% ipython --no-banner

In [1]: import numpy as np

In [2]: from numpy import linalg as LA

In [3]: np.set_printoptions(suppress=True, linewidth=120)

In [4]: A = np.loadtxt("x.csv", delimiter=",")

In [5]: A
Out[5]: 
array([[  1.779, -23.607,  -1.117],
       [ -1.259,  -2.47 ,   6.827],
       [ -9.412, -36.919, -10.393],
       [  8.609,  -6.161,   3.448],
       [  9.055,  -3.317,   1.744],
       [  8.233,  -9.312,  24.602],
       [ 10.484, -46.093,  16.867],
       [-32.446, -12.627, -15.269],
       [ -5.521,  11.787, -14.66 ],
       [  0.412,  -4.692,  -4.115],
       [ 27.99 , -15.51 , -36.066],
       [-11.33 , -32.514,  13.027],
       [ -3.924,  22.075, -13.5  ],
       [-22.946, -10.109,   1.901],
       [ 21.283,  12.937,  -1.568],
       [-13.607,  33.943,  11.782],
       [  3.846,  11.311, -15.184],
       [  3.987,  -3.348,  -3.688],
       [ -8.678, -25.86 ,   0.114],
       [ -9.099,  -1.554,   3.198],
       [ -6.215,  29.15 ,   4.655],
       [ -4.764,  10.081, -13.868],
       [ -1.599,  13.083,   0.66 ],
       [  2.159, -33.732,  -0.272],
       [-12.907, -12.202, -21.631],
       [-17.15 ,  14.872,  -7.213],
       [  1.794, -19.885,  37.394],
       [ 30.605,  33.016, -12.812],
       [  9.534,   6.514,  26.026],
       [-12.883,  -7.586,  -2.588],
       [ 21.39 ,  38.463,  -5.681],
       [ -4.928,   4.731,  18.645],
       [-12.601, -11.685,   7.574]])

In [6]: Xc = A - A.mean(axis=0)

In [7]: Uu, sv, vt = LA.svd(Xc, full_matrices=False)

In [8]: np.abs(Uu[:, 0]).argmax()
Out[8]: np.int64(30)

In [9]: np.round(sv ** 2 / (sv ** 2).sum(), 3)
Out[9]: array([0.545, 0.244, 0.211])

In [10]: np.round(Xc.mean(axis=0), 3) + 0
Out[10]: array([0., 0., 0.])

In [11]: other = np.c_[A[:, :1] @ np.array([[0]]), np.array([3, -3, 3, -1, 1, 0, -3, 3, 2, -1, -2, 2, 2, -3, -2, 2, -3, -3, 2, -3, 3, 0, -1, -1, -3, 3, 3, 0, 3, -3, 0, 0, 3])]

In [12]: other
Out[12]: 
array([[ 0.,  3.],
       [ 0., -3.],
       [ 0.,  3.],
       [ 0., -1.],
       [ 0.,  1.],
       [ 0.,  0.],
       [ 0., -3.],
       [ 0.,  3.],
       [ 0.,  2.],
       [ 0., -1.],
       [ 0., -2.],
       [ 0.,  2.],
       [ 0.,  2.],
       [ 0., -3.],
       [ 0., -2.],
       [ 0.,  2.],
       [ 0., -3.],
       [ 0., -3.],
       [ 0.,  2.],
       [ 0., -3.],
       [ 0.,  3.],
       [ 0.,  0.],
       [ 0., -1.],
       [ 0., -1.],
       [ 0., -3.],
       [ 0.,  3.],
       [ 0.,  3.],
       [ 0.,  0.],
       [ 0.,  3.],
       [ 0., -3.],
       [ 0.,  0.],
       [ 0.,  0.],
       [ 0.,  3.]])

In [13]: np.round(LA.norm(other - A @ LA.lstsq(A, other)[0], axis=0), 3)
Out[13]: array([ 0.   , 12.446])

In [14]: LA.matrix_rank(other)
Out[14]: np.int64(1)

In [15]: LA.matrix_rank(np.c_[A, other])
Out[15]: np.int64(4)

In [16]: np.round(LA.norm(LA.qr(A)[0].T @ other, axis=0) ** 2 / ((other ** 2).sum(axis=0) + 1e-12), 3)
Out[16]: array([0.   , 0.125])

In [17]: np.round(LA.lstsq(A, other[:, 0])[0], 3)
Out[17]: array([0., 0., 0.])
